In [1]: import numpy as np

In [2]: from numpy import linalg as LA

In [3]: np.set_printoptions(suppress=True, linewidth=120)

In [4]: arr = np.load("mat.npy")

In [5]: arr
Out[5]: 
array([[ 0.,  0., -1., -1.,  0., -1.,  0.,  0., -1.,  0., -1.],
       [ 0.,  0.,  0.,  0., -1.,  0., -1., -1.,  0., -1.,  0.],
       [-1.,  0.,  0., -1.,  0., -1.,  0.,  0., -1.,  0., -1.],
       [-1.,  0., -1.,  0.,  0., -1.,  0.,  0., -1.,  0., -1.],
       [ 0., -1.,  0.,  0.,  0.,  0., -1., -1.,  0., -1.,  0.],
       [-1.,  0., -1., -1.,  0.,  0.,  0.,  0., -1.,  0., -1.],
       [ 0., -1.,  0.,  0., -1.,  0.,  0., -1.,  0., -1.,  0.],
       [ 0., -1.,  0.,  0., -1.,  0., -1.,  0.,  0., -1.,  0.],
       [-1.,  0., -1., -1.,  0., -1.,  0.,  0.,  0.,  0., -1.],
       [ 0., -1.,  0.,  0., -1.,  0., -1., -1.,  0.,  0.,  0.],
       [-1.,  0., -1., -1.,  0., -1.,  0.,  0., -1.,  0.,  0.]])

In [6]: np.round(np.sort(LA.eigvals(arr).real), 3)
Out[6]: array([-5., -4.,  1.,  1.,  1.,  1.,  1.,  1.,  1.,  1.,  1.])

In [7]: arr @ arr
Out[7]: 
array([[5., 0., 4., 4., 0., 4., 0., 0., 4., 0., 4.],
       [0., 4., 0., 0., 3., 0., 3., 3., 0., 3., 0.],
       [4., 0., 5., 4., 0., 4., 0., 0., 4., 0., 4.],
       [4., 0., 4., 5., 0., 4., 0., 0., 4., 0., 4.],
       [0., 3., 0., 0., 4., 0., 3., 3., 0., 3., 0.],
       [4., 0., 4., 4., 0., 5., 0., 0., 4., 0., 4.],
       [0., 3., 0., 0., 3., 0., 4., 3., 0., 3., 0.],
       [0., 3., 0., 0., 3., 0., 3., 4., 0., 3., 0.],
       [4., 0., 4., 4., 0., 4., 0., 0., 5., 0., 4.],
       [0., 3., 0., 0., 3., 0., 3., 3., 0., 4., 0.],
       [4., 0., 4., 4., 0., 4., 0., 0., 4., 0., 5.]])

In [8]: w, evecs = LA.eigvalsh(arr)
---------------------------------------------------------------------------
ValueError                                Traceback (most recent call last)
Cell In[8], line 1
----> 1 w, evecs = LA.eigvalsh(arr)

ValueError: too many values to unpack (expected 2)

In [9]: w, evecs = LA.eigh(arr)

In [10]: np.round(LA.svd(arr, compute_uv=False), 3)
Out[10]: array([5., 4., 1., 1., 1., 1., 1., 1., 1., 1., 1.])

In [11]: np.round(evecs.T @ arr @ evecs, 3) + 0
Out[11]: 
array([[-5.,  0.,  0.,  0.,  0.,  0.,  0.,  0.,  0.,  0.,  0.],
       [ 0., -4.,  0.,  0.,  0.,  0.,  0.,  0.,  0.,  0.,  0.],
       [ 0.,  0.,  1.,  0.,  0.,  0.,  0.,  0.,  0.,  0.,  0.],
       [ 0.,  0.,  0.,  1.,  0.,  0.,  0.,  0.,  0.,  0.,  0.],
       [ 0.,  0.,  0.,  0.,  1.,  0.,  0.,  0.,  0.,  0.,  0.],
       [ 0.,  0.,  0.,  0.,  0.,  1.,  0.,  0.,  0.,  0.,  0.],
       [ 0.,  0.,  0.,  0.,  0.,  0.,  1.,  0.,  0.,  0.,  0.],
       [ 0.,  0.,  0.,  0.,  0.,  0.,  0.,  1.,  0.,  0.,  0.],
       [ 0.,  0.,  0.,  0.,  0.,  0.,  0.,  0.,  1.,  0.,  0.],
       [ 0.,  0.,  0.,  0.,  0.,  0.,  0.,  0.,  0.,  1.,  0.],
       [ 0.,  0.,  0.,  0.,  0.,  0.,  0.,  0.,  0.,  0.,  1.]])

In [12]: np.unique(w.round(6) + 0, return_counts=True)[1]
Out[12]: array([1, 1, 9])

In [13]: np.round(evecs.T @ evecs, 3) + 0
Out[13]: 
array([[1., 0., 0., 0., 0., 0., 0., 0., 0., 0., 0.],
       [0., 1., 0., 0., 0., 0., 0., 0., 0., 0., 0.],
       [0., 0., 1., 0., 0., 0., 0., 0., 0., 0., 0.],
       [0., 0., 0., 1., 0., 0., 0., 0., 0., 0., 0.],
       [0., 0., 0., 0., 1., 0., 0., 0., 0., 0., 0.],
       [0., 0., 0., 0., 0., 1., 0., 0., 0., 0., 0.],
       [0., 0., 0., 0., 0., 0., 1., 0., 0., 0., 0.],
       [0., 0., 0., 0., 0., 0., 0., 1., 0., 0., 0.],
       [0., 0., 0., 0., 0., 0., 0., 0., 1., 0., 0.],
       [0., 0., 0., 0., 0., 0., 0., 0., 0., 1., 0.],
       [0., 0., 0., 0., 0., 0., 0., 0., 0., 0., 1.]])

In [14]: np.round(evecs @ np.diag(w) @ evecs.T, 3) + 0
Out[14]: 
array([[ 0.,  0., -1., -1.,  0., -1.,  0.,  0., -1.,  0., -1.],
       [ 0.,  0.,  0.,  0., -1.,  0., -1., -1.,  0., -1.,  0.],
       [-1.,  0.,  0., -1.,  0., -1.,  0.,  0., -1.,  0., -1.],
       [-1.,  0., -1.,  0.,  0., -1.,  0.,  0., -1.,  0., -1.],
       [ 0., -1.,  0.,  0.,  0.,  0., -1., -1.,  0., -1.,  0.],
       [-1.,  0., -1., -1.,  0.,  0.,  0.,  0., -1.,  0., -1.],
       [ 0., -1.,  0.,  0., -1.,  0.,  0., -1.,  0., -1.,  0.],
       [ 0., -1.,  0.,  0., -1.,  0., -1.,  0.,  0., -1.,  0.],
       [-1.,  0., -1., -1.,  0., -1.,  0.,  0.,  0.,  0., -1.],
       [ 0., -1.,  0.,  0., -1.,  0., -1., -1.,  0.,  0.,  0.],
       [-1.,  0., -1., -1.,  0., -1.,  0.,  0., -1.,  0.,  0.]])

In [15]: def softmax(z):
    ...:     e = np.exp(z - z.max(axis=-1, keepdims=True))
    ...:     return e / e.sum(axis=-1, keepdims=True)
    ...: 

In [16]: np.round(softmax(arr[7]), 3)
Out[16]: array([0.118, 0.043, 0.118, 0.118, 0.043, 0.118, 0.043, 0.118, 0.118, 0.043, 0.118])

In [17]: np.round(softmax(10 * arr[7]), 3) + 0
Out[17]: array([0.143, 0.   , 0.143, 0.143, 0.   , 0.143, 0.   , 0.143, 0.143, 0.   , 0.143])

In [18]: np.round(softmax(arr).sum(axis=1), 3)
Out[18]: array([1., 1., 1., 1., 1., 1., 1., 1., 1., 1., 1.])

In [19]: S = arr @ arr.T / np.sqrt(11)

In [20]: np.round(softmax(S)[7] @ arr, 3)
Out[20]: array([-0.26 , -0.559, -0.26 , -0.26 , -0.559, -0.26 , -0.559, -0.514, -0.26 , -0.559, -0.26 ])

In [21]: np.round(softmax(S), 3)
Out[21]: 
array([[0.172, 0.038, 0.127, 0.127, 0.038, 0.127, 0.038, 0.038, 0.127, 0.038, 0.127],
       [0.052, 0.174, 0.052, 0.052, 0.129, 0.052, 0.129, 0.129, 0.052, 0.129, 0.052],
       [0.127, 0.038, 0.172, 0.127, 0.038, 0.127, 0.038, 0.038, 0.127, 0.038, 0.127],
       [0.127, 0.038, 0.127, 0.172, 0.038, 0.127, 0.038, 0.038, 0.127, 0.038, 0.127],
       [0.052, 0.129, 0.052, 0.052, 0.174, 0.052, 0.129, 0.129, 0.052, 0.129, 0.052],
       [0.127, 0.038, 0.127, 0.127, 0.038, 0.172, 0.038, 0.038, 0.127, 0.038, 0.127],
       [0.052, 0.129, 0.052, 0.052, 0.129, 0.052, 0.174, 0.129, 0.052, 0.129, 0.052],
       [0.052, 0.129, 0.052, 0.052, 0.129, 0.052, 0.129, 0.174, 0.052, 0.129, 0.052],
       [0.127, 0.038, 0.127, 0.127, 0.038, 0.127, 0.038, 0.038, 0.172, 0.038, 0.127],
       [0.052, 0.129, 0.052, 0.052, 0.129, 0.052, 0.129, 0.129, 0.052, 0.174, 0.052],
       [0.127, 0.038, 0.127, 0.127, 0.038, 0.127, 0.038, 0.038, 0.127, 0.038, 0.172]])

In [22]: u = np.array([0, 0, -1])

In [23]: np.polyval(u, arr[10])
Out[23]: array([-1., -1., -1., -1., -1., -1., -1., -1., -1., -1., -1.])

In [24]: np.convolve(arr[10], u)
Out[24]: array([0., 0., 1., 0., 1., 1., 0., 1., 0., 0., 1., 0., 0.])

In [25]: feats = np.load("run5.npy")

In [26]: feats
Out[26]: 
array([[  0.3,  24. ,   1. ,   0.1,  -2.6,   0.1,  -1.5,  -1. ,  -0.5,   0.2,   1.2,  -0.7],
       [  0.5, -10. ,  -0.2,  -0.9,  -0.2,   0.8,  -2.3,   1.2,  -0.7,   0.1,  -0.3,   0. ],
       [  0.4,  24. ,  -0.1,  -0.5,  -2.1,  -0.6,   0. ,  -1.3,  -0.2,  -0.5,  -0.2,  -0.1],
       [  0.5,  24. ,  -0.2,  -0.5,  -1. ,   0.6,   0.2,   1.7,   0.1,   1. ,   0.1,  -1.3],
       [ -0.3,   8. ,  -2.4,   0.2,  -0.4,  -1.7,  -1.1,   0.9,  -1. ,  -0.1,  -0.2,  -0.2],
       [ -1.3,  20. ,  -0.5,   0.6,   0.1,  -0.5,  -0.9,  -0.1,  -0.7,   0.2,  -0.9,   0. ],
       [  0.2, -12. ,  -0.4,   0.5,  -0.2,  -1.1,  -0.6,  -0.4,  -0.5,  -0.7,  -0.3,  -0.1]])

In [27]: np.argsort(-LA.norm(feats, axis=0).round(6), kind="stable")[:3]
Out[27]: array([1, 4, 6])

In [28]: [round(float(x), 3) for x in LA.svd(feats, compute_uv=False)[:3]]
Out[28]: [49.453, 4.061, 3.51]

In [29]: LA.cond(feats) > 100
Out[29]: np.False_

In [30]: LA.matrix_rank(feats, rtol=0.1)
Out[30]: np.int64(1)

In [31]: W1 = np.array([[2, -1, 1, 2, 1, -1],
    ...:     [1, 2, 1, -1, -1, 0],
    ...:     [2, 1, -1, -1, 0, 0],
    ...:     [2, 2, -1, -2, 2, -2],
    ...:     [-1, 2, -2, 2, 2, 1],
    ...:     [0, 0, -1, 1, 1, 0],
    ...:     [1, -1, -2, 1, -1, 0],
    ...:     [0, 2, -2, -1, -1, 0],
    ...:     [0, 2, 1, 1, 0, 2],
    ...:     [-1, 1, -1, 2, -1, -1],
    ...:     [1, -2, -2, 2, -1, 1]])

In [32]: b = np.array([3, 2, 0, -1, 0, -3])

In [33]: H = np.maximum(arr @ W1 + b, 0)

In [34]: H
Out[34]: 
array([[0., 0., 4., 0., 0., 0.],
       [4., 0., 7., 0., 1., 0.],
       [0., 1., 2., 0., 0., 0.],
       [0., 2., 2., 0., 0., 0.],
       [2., 0., 4., 0., 4., 0.],
       [0., 0., 2., 0., 0., 0.],
       [4., 0., 4., 0., 1., 0.],
       [3., 0., 4., 0., 1., 0.],
       [0., 2., 4., 0., 0., 0.],
       [2., 0., 5., 0., 1., 0.],
       [0., 0., 1., 0., 0., 0.]])

In [35]: LA.matrix_rank(H)
Out[35]: np.int64(4)

In [36]: basis = np.array([[1, -3], [-1, -3], [-1, -2], [0, -3], [-2, 3], [-3, -1]])

In [37]: H @ basis
Out[37]: 
array([[ -4.,  -8.],
       [ -5., -23.],
       [ -3.,  -7.],
       [ -4., -10.],
       [-10.,  -2.],
       [ -2.,  -4.],
       [ -2., -17.],
       [ -3., -14.],
       [ -6., -14.],
       [ -5., -13.],
       [ -1.,  -2.]])

In [38]: (H @ basis).round(6).argmax(axis=1)
Out[38]: array([0, 0, 0, 0, 1, 0, 0, 0, 0, 0, 0])

In [39]: q, _ = LA.qr(np.array([[0.2, -0.2, 0.2, 0.9],
    ...:     [0.2, -0.1, -0.6, -0.8],
    ...:     [0.3, -1.8, -0.3, 0.9],
    ...:     [-0.5, 2.1, 0.5, 1.8]]))

In [40]: w = np.array([0, 0, 2, 0])

In [41]: X = q @ np.diag(w) @ q.T

In [42]: X.round(3) + 0
Out[42]: 
array([[ 1.103, -0.993, -0.054,  0.012],
       [-0.993,  0.894,  0.048, -0.011],
       [-0.054,  0.048,  0.003, -0.001],
       [ 0.012, -0.011, -0.001,  0.   ]])

In [43]: x = np.array([2, 0, 2, -2])

In [44]: LA.norm(X @ x) <= LA.norm(X, 2) * LA.norm(x) + 1e-9
Out[44]: np.True_

In [45]: np.sign((X @ x).round(6))
Out[45]: array([ 1., -1., -1.,  1.])

In [46]: np.round(X * x, 3) + 0
Out[46]: 
array([[ 2.206,  0.   , -0.107, -0.023],
       [-1.986,  0.   ,  0.097,  0.021],
       [-0.107,  0.   ,  0.005,  0.001],
       [ 0.023,  0.   , -0.001,  0.   ]])

In [47]: np.round(np.einsum("ij,j->i", X, x), 3)
Out[47]: array([ 2.075, -1.868, -0.101,  0.022])

In [48]: round(LA.norm(X, "nuc"), 3)
Out[48]: np.float64(2.0)

In [49]: np.round(LA.norm(X[1], 1), 3), round(float(LA.norm(X[1], np.inf)), 3)
Out[49]: (np.float64(1.946), 0.993)

In [50]: np.round(LA.norm(X, axis=1), 3)
Out[50]: array([1.485, 1.337, 0.072, 0.016])

In [51]: np.round(LA.norm(X, axis=0), 3)
Out[51]: array([1.485, 1.337, 0.072, 0.016])

In [52]: Uu, s, VT = LA.svd(X)

In [53]: evecs = VT[:(s > 1e-8).sum()]

In [54]: rng = np.random.default_rng(254140)

In [55]: x = X[3] + 4 * X[1] + rng.integers(2) * np.eye(4)[1]

In [56]: x.round(3)
Out[56]: array([-3.961,  4.566,  0.193, -0.042])

In [57]: LA.matrix_rank(np.vstack([X, x]))
Out[57]: np.int64(2)

In [58]: np.round(np.diag(evecs.T @ evecs), 3) + 0
Out[58]: array([0.552, 0.447, 0.001, 0.   ])

In [59]: round(float(LA.norm(x - evecs.T @ evecs @ x)), 3)
Out[59]: 0.744

In [60]: np.round(evecs.T @ evecs, 3) + 0
Out[60]: 
array([[ 0.552, -0.497, -0.027,  0.006],
       [-0.497,  0.447,  0.024, -0.005],
       [-0.027,  0.024,  0.001,  0.   ],
       [ 0.006, -0.005,  0.   ,  0.   ]])

In [61]: B = np.array([[8, 7], [5, 4], [7, 6], [4, 2]])

In [62]: LA.matrix_rank(np.vstack([X, B.T]))
Out[62]: np.int64(3)

In [63]: np.round(np.einsum("ik,kj->ij", X, B), 3)
Out[63]: 
array([[ 3.529,  3.45 ],
       [-3.178, -3.106],
       [-0.172, -0.168],
       [ 0.038,  0.037]])

In [64]: np.round(B.T @ X.T, 3)
Out[64]: 
array([[ 3.529, -3.178, -0.172,  0.038],
       [ 3.45 , -3.106, -0.168,  0.037]])

In [65]: hat = np.triu(np.array([[-2, 0, 2, 1], [-2, -1, 2, 0], [2, -2, 2, -1], [-2, -2, 1, 1]]), 1) + np.eye(4)

In [66]: B = hat @ X @ LA.inv(hat)

In [67]: np.round(np.poly(B), 3) + 0
Out[67]: array([ 1., -2.,  0.,  0.,  0.])

In [68]: LA.matrix_rank(B)
Out[68]: np.int64(1)

In [69]: round(LA.det(B), 3)
Out[69]: np.float64(0.0)

In [70]: np.round(hat @ X - X @ hat, 3)
Out[70]: 
array([[-0.096,  0.086, -0.215, -1.158],
       [-0.107,  0.097,  0.203,  1.04 ],
       [-0.012,  0.011,  0.011,  0.056],
       [ 0.   ,  0.   , -0.002, -0.012]])

In [71]: np.trace(B), np.trace(X)
Out[71]: (np.float64(2.0), np.float64(2.0))

In [72]: M = np.load("m.npy")

In [73]: M.round(3)
Out[73]: 
array([[0.167, 0.   , 0.167, 0.1  , 0.133, 0.   , 0.133, 0.1  , 0.067, 0.133, 0.   ],
       [0.036, 0.071, 0.   , 0.143, 0.071, 0.179, 0.107, 0.107, 0.143, 0.143, 0.   ],
       [0.172, 0.138, 0.172, 0.034, 0.069, 0.069, 0.   , 0.138, 0.   , 0.172, 0.034],
       [0.062, 0.156, 0.031, 0.156, 0.125, 0.125, 0.031, 0.156, 0.031, 0.094, 0.031],
       [0.167, 0.033, 0.   , 0.067, 0.167, 0.067, 0.033, 0.133, 0.167, 0.167, 0.   ],
       [0.083, 0.028, 0.083, 0.028, 0.111, 0.139, 0.111, 0.111, 0.083, 0.139, 0.083],
       [0.   , 0.118, 0.118, 0.147, 0.   , 0.   , 0.118, 0.147, 0.147, 0.088, 0.118],
       [0.148, 0.185, 0.111, 0.185, 0.   , 0.   , 0.   , 0.074, 0.111, 0.074, 0.111],
       [0.107, 0.036, 0.   , 0.036, 0.179, 0.107, 0.071, 0.036, 0.107, 0.179, 0.143],
       [0.   , 0.185, 0.037, 0.037, 0.111, 0.074, 0.074, 0.074, 0.185, 0.074, 0.148],
       [0.038, 0.192, 0.038, 0.115, 0.115, 0.077, 0.077, 0.115, 0.   , 0.077, 0.154]])

In [74]: # row-stochastic, so 1 is an eigenvalue

In [75]: z = rng.permutation(11)

In [76]: B = M[:, z] * rng.choice([-1, 1], 11)

In [77]: B.round(3)
Out[77]: 
array([[ 0.133, -0.1  , -0.167,  0.133, -0.   ,  0.133,  0.1  , -0.   , -0.   , -0.067,  0.167],
       [ 0.071, -0.107, -0.036,  0.107, -0.179,  0.143,  0.143, -0.071, -0.   , -0.143,  0.   ],
       [ 0.069, -0.138, -0.172,  0.   , -0.069,  0.172,  0.034, -0.138, -0.034, -0.   ,  0.172],
       [ 0.125, -0.156, -0.062,  0.031, -0.125,  0.094,  0.156, -0.156, -0.031, -0.031,  0.031],
       [ 0.167, -0.133, -0.167,  0.033, -0.067,  0.167,  0.067, -0.033, -0.   , -0.167,  0.   ],
       [ 0.111, -0.111, -0.083,  0.111, -0.139,  0.139,  0.028, -0.028, -0.083, -0.083,  0.083],
       [ 0.   , -0.147, -0.   ,  0.118, -0.   ,  0.088,  0.147, -0.118, -0.118, -0.147,  0.118],
       [ 0.   , -0.074, -0.148,  0.   , -0.   ,  0.074,  0.185, -0.185, -0.111, -0.111,  0.111],
       [ 0.179, -0.036, -0.107,  0.071, -0.107,  0.179,  0.036, -0.036, -0.143, -0.107,  0.   ],
       [ 0.111, -0.074, -0.   ,  0.074, -0.074,  0.074,  0.037, -0.185, -0.148, -0.185,  0.037],
       [ 0.115, -0.115, -0.038,  0.077, -0.077,  0.077,  0.115, -0.192, -0.154, -0.   ,  0.038]])

In [78]: Uu, _, VT = LA.svd(M.T @ B)

In [79]: np.round(Uu @ VT, 3) + 0
Out[79]: 
array([[ 0.,  0., -1.,  0.,  0.,  0.,  0.,  0.,  0.,  0.,  0.],
       [ 0.,  0.,  0.,  0.,  0.,  0.,  0., -1.,  0.,  0.,  0.],
       [ 0.,  0.,  0.,  0.,  0.,  0.,  0.,  0.,  0.,  0.,  1.],
       [ 0.,  0.,  0.,  0.,  0.,  0.,  1.,  0.,  0.,  0.,  0.],
       [ 1.,  0.,  0.,  0.,  0.,  0.,  0.,  0.,  0.,  0.,  0.],
       [ 0.,  0.,  0.,  0., -1.,  0.,  0.,  0.,  0.,  0.,  0.],
       [ 0.,  0.,  0.,  1.,  0.,  0.,  0.,  0.,  0.,  0.,  0.],
       [ 0., -1.,  0.,  0.,  0.,  0.,  0.,  0.,  0.,  0.,  0.],
       [ 0.,  0.,  0.,  0.,  0.,  0.,  0.,  0.,  0., -1.,  0.],
       [ 0.,  0.,  0.,  0.,  0.,  1.,  0.,  0.,  0.,  0.,  0.],
       [ 0.,  0.,  0.,  0.,  0.,  0.,  0.,  0., -1.,  0.,  0.]])
